% python3 -q
>>> import numpy as np
>>> from numpy import linalg as LA
>>> np.set_printoptions(precision=3, suppress=True, linewidth=200)
>>> rd = lambda a: np.round(a, 3) + 0
>>> M = np.load("m.npy")
>>> M
array([[ 193, -157,   26],
       [-157,  178,  -32],
       [  26,  -32,   98]])
>>> O = M.astype(float).copy()
>>> for j in range(3):
...     O[:, j] -= O[:, :j] @ (O[:, :j].T @ O[:, j])
...     O[:, j] /= LA.norm(O[:, j])
... 
>>> rd(O)
array([[ 0.772,  0.635,  0.04 ],
       [-0.628,  0.749,  0.211],
       [ 0.104, -0.188,  0.977]])
>>> rd(O.T @ O)
array([[1., 0., 0.],
       [0., 1., 0.],
       [0., 0., 1.]])
>>> print(rd(O.T @ M))
[[ 250.148 -236.176   50.33 ]
 [   0.      39.721  -25.86 ]
 [   0.       0.      90.012]]
>>> data = np.load("out3.npy")
>>> print(data)
[[ 1.  2. -3. -2.  0.  0.]
 [ 2.  3.  3.  0.  0.  0.]
 [ 0. -1.  1.  2.  0.  0.]
 [-3.  2.  1. -1.  0.  0.]
 [ 0.  0.  0.  0.  6.  2.]
 [ 0.  0.  0.  0.  6.  1.]]
>>> rng = np.random.default_rng(943692)
>>> A2 = data + rng.integers(-2, 3, (6, 4)) @ rng.integers(-2, 3, (4, 6))
>>> A2
array([[-2., -3., -6.,  2.,  3.,  1.],
       [-3.,  0.,  5.,  2.,  3.,  4.],
       [ 5.,  4.,  1., -2., -4., -4.],
       [-1.,  0.,  3., -4.,  4.,  2.],
       [-4.,  4.,  2., -2.,  2.,  0.],
       [-3., -5.,  1.,  3., 11.,  6.]])
>>> np.abs(A2 - data).sum(axis=1)
array([19., 19., 22., 15., 18., 22.])
>>> rd(LA.svd(A2 - data, compute_uv=False))
array([17.797,  8.071,  6.533,  2.106,  0.   ,  0.   ])
>>> A2 - data
array([[-3., -5., -3.,  4.,  3.,  1.],
       [-5., -3.,  2.,  2.,  3.,  4.],
       [ 5.,  5.,  0., -4., -4., -4.],
       [ 2., -2.,  2., -3.,  4.,  2.],
       [-4.,  4.,  2., -2., -4., -2.],
       [-3., -5.,  1.,  3.,  5.,  5.]])
